>>> import numpy as np
>>> np.set_printoptions(precision=2, suppress=True, linewidth=140)
>>> def tidy(a):
...     return np.round(a, 2) + 0
... 
>>> W0 = np.array([[-3, 0, 3], [0, -1, -2], [0, 0, -3]])
>>> # triangular: eigenvalues sit on the diagonal
>>> tidy(np.linalg.eigvals(W0))
array([-3., -1., -3.])
>>> tidy(np.linalg.det(2 * W0)), tidy(np.linalg.det(W0))
(np.float64(-72.0), np.float64(-9.0))
>>> np.einsum("ii->", W0)
np.int64(-7)
>>> rng = np.random.default_rng(72935)
>>> lab = rng.permutation(3)
>>> lab
array([2, 1, 0])
>>> out = W0[lab][:, lab]
>>> np.trace(out)
np.int64(-7)
>>> tidy(np.linalg.det(out)), tidy(np.linalg.det(W0[lab]))
(np.float64(-9.0), np.float64(9.0))
>>> w1 = np.array([[1, 3, 9, -6], [-6, -2, -4, 5], [-1, 2, -9, -1]])
>>> c = np.array([3, 5, 4, 1])
>>> act = np.maximum(W0 @ w1 + c, 0)
>>> act
array([[ 0,  2,  0, 16],
       [11,  3, 26,  0],
       [ 6,  0, 31,  4]])
>>> np.linalg.matrix_rank(act)
np.int64(3)
>>> tidy((act > 0).mean(axis=0))
array([0.67, 0.67, 0.67, 0.67])
>>> cent = np.array([[2, 1], [0, 0], [-2, 2], [1, -2]])
>>> w1 @ cent
array([[-22,  31],
       [  1, -24],
       [ 15, -17]])
>>> (act @ cent).round(6).argmax(axis=1)
array([0, 1, 1])
>>> Uu, s, vt = np.linalg.svd(act, full_matrices=False)
>>> (s > 1e-8).sum()
np.int64(3)
>>> tidy(Uu.T @ act @ vt.T)
array([[42.3 ,  0.  ,  0.  ],
       [ 0.  , 16.26,  0.  ],
       [ 0.  ,  0.  ,  5.02]])
>>> tidy(s)
array([42.3 , 16.26,  5.02])
